$ python -q
>>> import numpy as np
>>> np.set_printoptions(precision=2, suppress=True, linewidth=100, sign=" ")
>>> rnd = lambda a: np.round(a, 2) + 0
>>> arr = np.loadtxt("out17.csv", delimiter=",")
>>> arr
array([[ 2.02,  3.  ,  2.  ,  1.  ,  3.  ],
       [ 1.  , -0.98, -2.  ,  1.  ,  2.  ],
       [ 0.  , -2.  ,  3.02,  3.  ,  0.  ],
       [-1.  , -2.  ,  3.  , -0.98,  1.  ],
       [ 2.  ,  3.  ,  2.  ,  1.  ,  3.02]])
>>> x0 = np.array([2, 2, 2, -3, 1])
>>> a = np.maximum(arr @ x0, 0)
>>> rnd(np.maximum(arr @ x0, 0) - np.maximum(-arr @ x0, 0))
array([14.04, -4.96, -6.96,  3.94, 14.02])
>>> arr * (a > 1e-9)[:, None]
array([[ 2.02,  3.  ,  2.  ,  1.  ,  3.  ],
       [ 0.  , -0.  , -0.  ,  0.  ,  0.  ],
       [ 0.  , -0.  ,  0.  ,  0.  ,  0.  ],
       [-1.  , -2.  ,  3.  , -0.98,  1.  ],
       [ 2.  ,  3.  ,  2.  ,  1.  ,  3.02]])
>>> rnd(arr.T @ a)
array([ 52.46,  76.3 ,  67.94,  24.2 ,  88.4 ])
>>> rnd(a)
array([ 14.04,   0.  ,   0.  ,   3.94,  14.02])
>>> rnd(np.maximum(arr @ (3 * x0), 0))
array([ 42.12,   0.  ,   0.  ,  11.82,  42.06])
>>> data = np.array([[-0.9, 0.4], [0.4, 0.2], [-1.6, -2.3], [0.6, -0.8], [-0.6, -1.5]])
>>> rng = np.random.default_rng(1166)
>>> data[2] = data[1] + 0.3 * rng.normal(size=2)
>>> rnd(data)
array([[-0.9 ,  0.4 ],
       [ 0.4 ,  0.2 ],
       [ 0.18,  0.11],
       [ 0.6 , -0.8 ],
       [-0.6 , -1.5 ]])
>>> f = np.array([0, 2, 0])
>>> np.polyval(f, data[1])
array([ 0.8,  0.4])
>>> rnd(np.array([np.convolve(row, f, "same") for row in data]))
array([[ 0.  , -1.8 ,  0.8 ],
       [ 0.  ,  0.8 ,  0.4 ],
       [ 0.  ,  0.36,  0.22],
       [ 0.  ,  1.2 , -1.6 ],
       [ 0.  , -1.2 , -3.  ]])
>>> rnd(np.correlate(data[1], data[0], "full"))
array([ 0.16, -0.28, -0.18])
>>> labels = rng.permutation(2)
>>> out = data[:, labels] * rng.choice([-1, 1], 2)
>>> rnd(out)
array([[ 0.9 ,  0.4 ],
       [-0.4 ,  0.2 ],
       [-0.18,  0.11],
       [-0.6 , -0.8 ],
       [ 0.6 , -1.5 ]])
>>> left, _, VT = np.linalg.svd(data.T @ out)
>>> labels
array([ 0,  1])
>>> rnd(left @ VT)
array([[-1.,  0.],
       [ 0.,  1.]])
>>> out = data / np.linalg.norm(data, axis=1, keepdims=True)
>>> gram = out @ out.T
>>> (gram - 2 * np.eye(5)).round(6).argmax(axis=1)
array([ 4,  2,  1,  4,  3])
>>> rnd(np.degrees(np.arccos(np.clip(gram[2, 4], -1, 1))))
np.float64(143.12)
>>> (np.abs(gram) > 0.9).astype(int)
array([[ 1,  0,  0,  0,  0],
       [ 0,  1,  1,  0,  0],
       [ 0,  1,  1,  0,  0],
       [ 0,  0,  0,  1,  0],
       [ 0,  0,  0,  0,  1]])
>>> rnd(gram)
array([[ 1.  , -0.64, -0.57, -0.87, -0.04],
       [-0.64,  1.  ,  1.  ,  0.18, -0.75],
       [-0.57,  1.  ,  1.  ,  0.1 , -0.8 ],
       [-0.87,  0.18,  0.1 ,  1.  ,  0.52],
       [-0.04, -0.75, -0.8 ,  0.52,  1.  ]])
>>> x0 = np.array([5, -3])
>>> target = data @ x0
>>> rnd(np.linalg.lstsq(data, target)[0])
array([ 5., -3.])
>>> rnd(np.linalg.pinv(data) @ data)
array([[ 1.,  0.],
       [ 0.,  1.]])
>>> rnd(target)
array([-5.7 ,  1.4 ,  0.57,  5.4 ,  1.5 ])
>>> target = target + 0.05 * rng.normal(size=5)
>>> rnd(target)
array([-5.74,  1.4 ,  0.59,  5.39,  1.48])
>>> b, *_ = np.linalg.lstsq(data, target)
>>> rnd(b)
array([ 5.02, -2.99])
>>> rnd(data.T @ (target - data @ b))
array([ 0.,  0.])
>>> Q = data.astype(float).copy()
>>> for j in range(2):
...     Q[:, j] -= Q[:, :j] @ (Q[:, :j].T @ Q[:, j])
...     Q[:, j] /= np.linalg.norm(Q[:, j])
... 
>>> rnd(Q)
array([[-0.69,  0.28],
       [ 0.3 ,  0.09],
       [ 0.14,  0.05],
       [ 0.46, -0.49],
       [-0.46, -0.82]])
>>> rnd(Q.T @ data)
array([[ 1.31,  0.12],
       [ 0.  ,  1.76]])
>>> W0 = np.loadtxt("w.csv", delimiter=",")
>>> rnd(W0)
array([[ 1.65,  0.2 , -1.11],
       [ 0.27,  1.84,  0.74],
       [-1.1 ,  0.77, -1.49]])
>>> rnd(W0.sum(axis=0))
array([ 0.82,  2.81, -1.86])
>>> rnd(np.abs(W0).max())
np.float64(1.84)
>>> np.unravel_index(np.abs(W0).argmax(), W0.shape)
(np.int64(1), np.int64(1))
>>> W0.shape
(3, 3)
>>> rnd(np.linalg.norm(W0))
np.float64(3.46)
>>> rnd(W0.mean(axis=0))
array([ 0.27,  0.94, -0.62])
>>> rnd(np.diff(W0, axis=0))
array([[-1.37,  1.63,  1.86],
       [-1.37, -1.07, -2.23]])
>>> np.count_nonzero(W0)
np.int64(9)
>>> rnd(W0 - W0[0])
array([[ 0.  ,  0.  ,  0.  ],
       [-1.37,  1.63,  1.86],
       [-2.75,  0.56, -0.37]])
>>> rnd(W0.sum(axis=1))
array([ 0.74,  2.85, -1.82])
>>> out = data + rng.integers(-2, 3, (5, 1)) @ rng.integers(-2, 3, (1, 2))
>>> rnd(out)
array([[-0.9 ,  0.4 ],
       [ 0.4 ,  2.2 ],
       [ 0.18,  2.11],
       [ 0.6 , -4.8 ],
       [-0.6 , -3.5 ]])
>>> out - data
array([[ 0.,  0.],
       [ 0.,  2.],
       [ 0.,  2.],
       [ 0., -4.],
       [ 0., -2.]])
>>> np.linalg.matrix_rank(out - data, tol=1e-8)
np.int64(1)
>>> hat = np.triu(np.array([[1, 2, 2], [1, 1, 0], [1, 1, 0]]), 1) + np.eye(3)
>>> out = hat @ W0 @ np.linalg.inv(hat)
>>> rnd(out)
array([[ 0.  ,  5.41, -2.6 ],
       [ 0.27,  1.29,  0.19],
       [-1.1 ,  2.96,  0.71]])
>>> mat = np.load("run6.npy")
>>> mat
array([[  1,  -3,  -3,   0],
       [  0,  -4,  -1,   2],
       [  0,  -7,   0,   3],
       [  0,  -5,  -1,   0],
       [  3,  -6,   2,   0],
       [  5,  -6,   3,   2],
       [  7,  -9,   2,   2],
       [ 10,  -9,  -1,   3],
       [  7,  -9,   1,   6],
       [ 10, -12,   2,   6],
       [  9, -12,   4,   6],
       [  7,  -9,   6,   6],
       [  4,  -8,   6,   7],
       [  3,  -9,   6,   7],
       [  1, -10,   4,   9],
       [  1, -13,   1,   8],
       [ -2, -12,   3,  10],
       [ -2, -12,   1,   7],
       [ -1, -11,   3,   6],
       [  0, -11,   2,   5],
       [ -1, -11,  -1,   7],
       [ -4, -10,  -3,   7],
       [ -3, -11,  -5,  10],
       [  0,  -9,  -2,  10],
       [ -1,  -7,  -4,   7],
       [ -2,  -4,  -6,  10],
       [ -2,  -4,  -3,  11]])
>>> out = np.c_[data[:, :1] @ np.array([[-4]]), np.array([1, 8, 6, 7, 6])]
>>> rnd(out)
array([[ 3.6 ,  1.  ],
       [-1.6 ,  8.  ],
       [-0.71,  6.  ],
       [-2.4 ,  7.  ],
       [ 2.4 ,  6.  ]])
>>> np.linalg.matrix_rank(np.c_[data, out])
np.int64(3)
>>> np.linalg.matrix_rank(out)
np.int64(2)
